$ ipython --no-banner

In [1]: import numpy as np

In [2]: np.set_printoptions(precision=1, suppress=True, linewidth=120, sign=" ")

In [3]: E = -1 * np.eye(4) + np.eye(4, k=1)

In [4]: E
Out[4]: 
array([[-1.,  1.,  0.,  0.],
       [ 0., -1.,  1.,  0.],
       [ 0.,  0., -1.,  1.],
       [ 0.,  0.,  0., -1.]])

In [5]: # triangular: eigenvalues sit on the diagonal

In [6]: np.sort(np.linalg.eigvals(E))
Out[6]: array([-1., -1., -1., -1.])

In [7]: [int(np.linalg.matrix_rank(np.linalg.matrix_power(E, p))) for p in range(1, 5)]
Out[7]: [4, 4, 4, 4]

In [8]: O = E.astype(float).copy()

In [9]: for j in range(4):
   ...:     O[:, j] -= O[:, :j] @ (O[:, :j].T @ O[:, j])
   ...:     O[:, j] /= np.linalg.norm(O[:, j])
   ...: 

In [10]: O.T @ O
Out[10]: 
array([[ 1.,  0.,  0.,  0.],
       [ 0.,  1.,  0.,  0.],
       [ 0.,  0.,  1.,  0.],
       [ 0.,  0.,  0.,  1.]])

In [11]: r0, v = E[3], E[1]

In [12]: r0 @ v
Out[12]: np.float64(0.0)

In [13]: p = (r0 @ v) / (r0 @ r0) * r0

In [14]: np.linalg.matrix_rank(np.outer(r0, v))
Out[14]: np.int64(1)

In [15]: v - p
Out[15]: array([ 0., -1.,  1.,  0.])

In [16]: p
Out[16]: array([ 0.,  0.,  0., -0.])

In [17]: np.outer(r0, v)
Out[17]: 
array([[ 0., -0.,  0.,  0.],
       [ 0., -0.,  0.,  0.],
       [ 0., -0.,  0.,  0.],
       [-0.,  1., -1., -0.]])

In [18]: ev, V = np.linalg.eig(E)

In [19]: E @ V[:, 0] - ev[0] * V[:, 0]
Out[19]: array([ 0.,  0.,  0.,  0.])

In [20]: ev
Out[20]: array([-1., -1., -1., -1.])

In [21]: np.sort(np.linalg.eigvals(np.linalg.inv(E)))
Out[21]: array([-1., -1., -1., -1.])

In [22]: np.sort(np.linalg.eigvals(E.T))
Out[22]: array([-1., -1., -1., -1.])

In [23]: mat = np.loadtxt("x.csv", delimiter=",")

In [24]: mat
Out[24]: 
array([[ -3.9, -13.8,  -3.9,   0. ],
       [ -3. ,  -9.7,  -3. ,  -0.3],
       [ -2.9,  -9.4,  -2.9,  -0.4],
       [ -2.7,  -8.5,  -2.7,  -0.4],
       [ -1.8,  -4.4,  -1.8,  -0.8],
       [ -1.7,  -4.1,  -1.7,  -0.8],
       [ -1.4,  -2.8,  -1.4,  -0.9],
       [ -1.3,  -2.4,  -1.3,  -0.9],
       [ -1.3,  -2.2,  -1.3,  -1. ],
       [ -1.1,  -1.3,  -1.1,  -1. ],
       [ -1.1,  -1.3,  -1.1,  -1. ],
       [ -1. ,  -1.1,  -1. ,  -1. ],
       [ -0.8,  -0.4,  -0.8,  -0.9],
       [ -0.7,  -0.2,  -0.7,  -0.9],
       [ -0.7,  -0.1,  -0.7,  -0.8],
       [ -0.6,  -0.1,  -0.6,  -0.7],
       [ -0.5,  -0.1,  -0.5,  -0.6],
       [ -0.5,  -0.1,  -0.5,  -0.5],
       [ -0.4,  -0.1,  -0.4,  -0.5],
       [ -0.1,  -0.1,  -0.1,  -0.1],
       [ -0.1,   0. ,  -0.1,  -0.1],
       [  0.1,   0. ,   0.1,   0.1],
       [  0.5,   0.4,   0.5,   0.5],
       [  0.6,   0.4,   0.6,   0.5],
       [  1.2,   1.1,   1.2,   1. ],
       [  3.3,   4.1,   3.3,   2.2],
       [  4. ,   5.3,   4. ,   2.6],
       [  4.1,   5.4,   4.1,   2.6],
       [  8.2,  13.1,   8.2,   4.3],
       [  9.2,  15. ,   9.2,   4.7],
       [ 11.9,  20.4,  11.9,   5.6],
       [ 13. ,  22.9,  13. ,   6. ],
       [ 15.5,  28.2,  15.5,   6.7],
       [ 19.1,  36. ,  19.1,   7.7]])

In [25]: Ac = mat - mat.mean(axis=0)

In [26]: V = np.linalg.svd(Ac)[2][:3]

In [27]: out = Ac - Ac @ V.T @ V

In [28]: np.round(np.linalg.norm(out) / np.linalg.norm(Ac), 1)
Out[28]: np.float64(0.0)

In [29]: np.round(out.std(axis=0), 1) + 0
Out[29]: array([ 0.,  0.,  0.,  0.])

In [30]: (Ac @ V.T).std(axis=0)
Out[30]: array([ 13.3,   1.3,   0.1])

In [31]: np.diag(V.T @ V)
Out[31]: array([ 0.5,  1. ,  0.5,  1. ])
